$ python3 -q
>>> import numpy as np
>>> np.set_printoptions(suppress=True, linewidth=120)
>>> f = np.array([-3, 1, -3, 2])
>>> data = -3 * np.eye(4) + np.outer(f, f)
>>> data
array([[ 6., -3.,  9., -6.],
       [-3., -2., -3.,  2.],
       [ 9., -3.,  6., -6.],
       [-6.,  2., -6.,  1.]])
>>> other = np.linalg.invert(data)
Traceback (most recent call last):
  File "<python-input-5>", line 1, in <module>
    other = np.linalg.invert(data)
            ^^^^^^^^^^^^^^^^
AttributeError: module 'numpy.linalg' has no attribute 'invert'
>>> other = np.linalg.inv(data)
>>> np.round(np.linalg.inv(other), 2)
array([[ 6., -3.,  9., -6.],
       [-3., -2., -3.,  2.],
       [ 9., -3.,  6., -6.],
       [-6.,  2., -6.,  1.]])
>>> round(float(np.linalg.det(data) * np.linalg.det(other)), 2)
1.0
>>> other.round(2)
array([[-0.18, -0.05,  0.15, -0.1 ],
       [-0.05, -0.32, -0.05,  0.03],
       [ 0.15, -0.05, -0.18, -0.1 ],
       [-0.1 ,  0.03, -0.1 , -0.27]])
>>> np.round(np.linalg.det(data) * other, 2)
array([[ 99.,  27., -81.,  54.],
       [ 27., 171.,  27., -18.],
       [-81.,  27.,  99.,  54.],
       [ 54., -18.,  54., 144.]])
>>> np.allclose(other, data.T)
False
>>> round(float(np.linalg.slogdet(data)[0]), 2)
-1.0
>>> round(np.linalg.cond(data), 2)
np.float64(6.67)
>>> np.round(data @ other, 2) + 0
array([[1., 0., 0., 0.],
       [0., 1., 0., 0.],
       [0., 0., 1., 0.],
       [0., 0., 0., 1.]])
>>> (np.abs(other) > 1e-9).astype(int)
array([[1, 1, 1, 1],
       [1, 1, 1, 1],
       [1, 1, 1, 1],
       [1, 1, 1, 1]])
>>> ev, vecs = np.linalg.eigh(other)
>>> vec = np.array([-2, -2, 2, 0])
>>> np.round(np.linalg.eigvalsh(other[1:, 1:]), 2)
array([-0.33, -0.33, -0.1 ])
>>> arr = np.load("dump.npy")
>>> arr
array([[-5, -3,  2],
       [-1, -1, -5],
       [ 3, -3, -1]])
>>> vec = np.array([7, -8, -2])
>>> y = arr @ vec
>>> b, lr = np.zeros(3), 1 / np.linalg.norm(arr, 2) ** 2
>>> for i in range(8):
...     b -= lr * arr.T @ (arr @ b - y)
...     if i % 2 == 0: print(i, round(np.linalg.norm(arr @ b - y), 2))
... 
0 23.09
2 9.47
4 3.97
6 1.67
>>> b.round(2)
array([ 6.88, -7.76, -2.09])
>>> print(round(float(np.linalg.cond(arr)), 2))
1.69
